$ python3 -q
>>> import numpy as np
>>> from numpy import linalg as LA
>>> np.set_printoptions(suppress=True, linewidth=100)
>>> J = np.vander(np.arange(8) - 1, 4, increasing=True)
>>> J
array([[  1,  -1,   1,  -1],
       [  1,   0,   0,   0],
       [  1,   1,   1,   1],
       [  1,   2,   4,   8],
       [  1,   3,   9,  27],
       [  1,   4,  16,  64],
       [  1,   5,  25, 125],
       [  1,   6,  36, 216]])
>>> LA.cond(J) > 100
np.True_
>>> np.round(LA.norm(J, 2) / LA.norm(J), 2)
np.float64(1.0)
>>> LA.matrix_rank(J, rtol=0.1)
np.int64(1)
>>> print(round(np.log10(LA.cond(J))))
2
>>> np.argsort(-LA.norm(J, axis=0).round(6), kind="stable")[:3]
array([3, 2, 1])
>>> Uu, sig, VT = LA.svd(J, full_matrices=False)
>>> np.round(Uu.T @ Uu, 2) + 0
array([[1., 0., 0., 0.],
       [0., 1., 0., 0.],
       [0., 0., 1., 0.],
       [0., 0., 0., 1.]])
>>> np.round(np.abs(VT[0]), 2)
array([0.01, 0.03, 0.18, 0.98])
>>> x = np.array([1, 2, 1, 1])
>>> h = np.maximum(J @ x, 0)
>>> J * (h > 1e-9)[:, None]
array([[  0,   0,   0,   0],
       [  1,   0,   0,   0],
       [  1,   1,   1,   1],
       [  1,   2,   4,   8],
       [  1,   3,   9,  27],
       [  1,   4,  16,  64],
       [  1,   5,  25, 125],
       [  1,   6,  36, 216]])
>>> print(np.flatnonzero(h > 1e-9))
[1 2 3 4 5 6 7]
>>> np.round(np.tanh(J @ x), 2)
array([-0.76,  0.76,  1.  ,  1.  ,  1.  ,  1.  ,  1.  ,  1.  ])
>>> J.T @ h
array([  581,  2919, 15449, 84363])
>>> W = np.array([[-2, -2, 0], [3, -1, 3], [-1, 1, -2], [3, 2, 0]])
>>> coef = np.array([0, 2, 2])
>>> hid = np.maximum(J @ W + coef, 0)
>>> (hid > 0).mean(axis=0)
array([0.75, 0.75, 0.25])
>>> hid
array([[  0,   0,   0],
       [  0,   0,   2],
       [  3,   2,   3],
       [ 24,  18,   0],
       [ 79,  60,   0],
       [186, 140,   0],
       [363, 270,   0],
       [628, 462,   0]])
>>> (hid > 0).astype(int)
array([[0, 0, 0],
       [0, 0, 1],
       [1, 1, 1],
       [1, 1, 0],
       [1, 1, 0],
       [1, 1, 0],
       [1, 1, 0],
       [1, 1, 0]])
>>> print(LA.matrix_rank(hid))
3
>>> cent = np.array([[4, 0, 8], [4, 4, 4], [2, 0, 3]])
>>> (hid @ cent).round(6).argmax(axis=1)
array([0, 2, 2, 2, 2, 2, 2, 2])
